% python3 -q
>>> import numpy as np
>>> np.set_printoptions(suppress=True, linewidth=100)
>>> def rnd(a):
...     return np.round(a, 3) + 0
... 
>>> F = np.loadtxt("test14.csv", delimiter=",")
>>> print(F)
[[ 3. -3.  1.  2.  1. -3. -2.  2. -2.  3.  3.  3. -1.  2.]
 [-2.  2. -2. -3.  0. -1.  0.  3.  1. -1.  3. -3.  0. -2.]
 [ 0. -2. -2.  2. -3. -2.  2. -3. -3. -1.  3.  0. -3.  3.]
 [ 0.  1.  2. -1. -2.  0.  1.  2. -3.  1. -3.  1.  1. -1.]
 [ 2.  0.  3.  0. -3.  1.  3.  2. -2.  2. -2. -1. -2.  2.]
 [ 2. -2. -3. -2. -3. -1.  1.  0.  0.  1. -1.  3. -3. -1.]
 [ 1. -1.  1.  0. -3.  1. -2.  1. -1.  3. -2. -2.  3.  3.]
 [-2.  2. -1.  1.  0.  0. -2. -3. -3. -1.  2.  2.  2.  1.]
 [-2. -1.  1. -3.  2. -1.  1. -1. -3.  1.  2.  2.  2.  3.]
 [-2. -1.  2. -1.  2.  1. -3. -1.  0.  0.  0. -3.  3.  0.]
 [ 1. -2.  0.  1. -1. -2.  2. -2.  3.  3.  0.  2.  3.  2.]
 [-2.  0.  3. -3. -3.  2. -1.  2. -1.  2.  0. -3. -2.  2.]
 [ 0.  3. -2. -2.  1.  1.  0.  0.  3. -1.  0. -1.  1.  3.]
 [ 0.  2. -2. -1.  3. -3.  2. -1.  1.  1. -2.  0. -3.  0.]]
>>> print(rnd(np.sort(np.abs(np.linalg.eigvals(F)))))
[2.715 2.715 3.625 3.625 4.366 4.366 5.053 5.053 5.465 5.962 5.962 7.088 7.903 7.903]
>>> print(np.allclose(F, F.T))
False
>>> print(rnd(np.abs(np.linalg.eigvals(F)).max()))
7.903
>>> print(np.allclose(F @ F.T, F.T @ F))
False
>>> np.linalg.rank(F)
Traceback (most recent call last):
  File "<python-input-9>", line 1, in <module>
    np.linalg.rank(F)
    ^^^^^^^^^^^^^^
AttributeError: module 'numpy.linalg' has no attribute 'rank'
>>> print(np.count_nonzero(F))
167
>>> print(rnd(np.linalg.norm(F)))
27.441
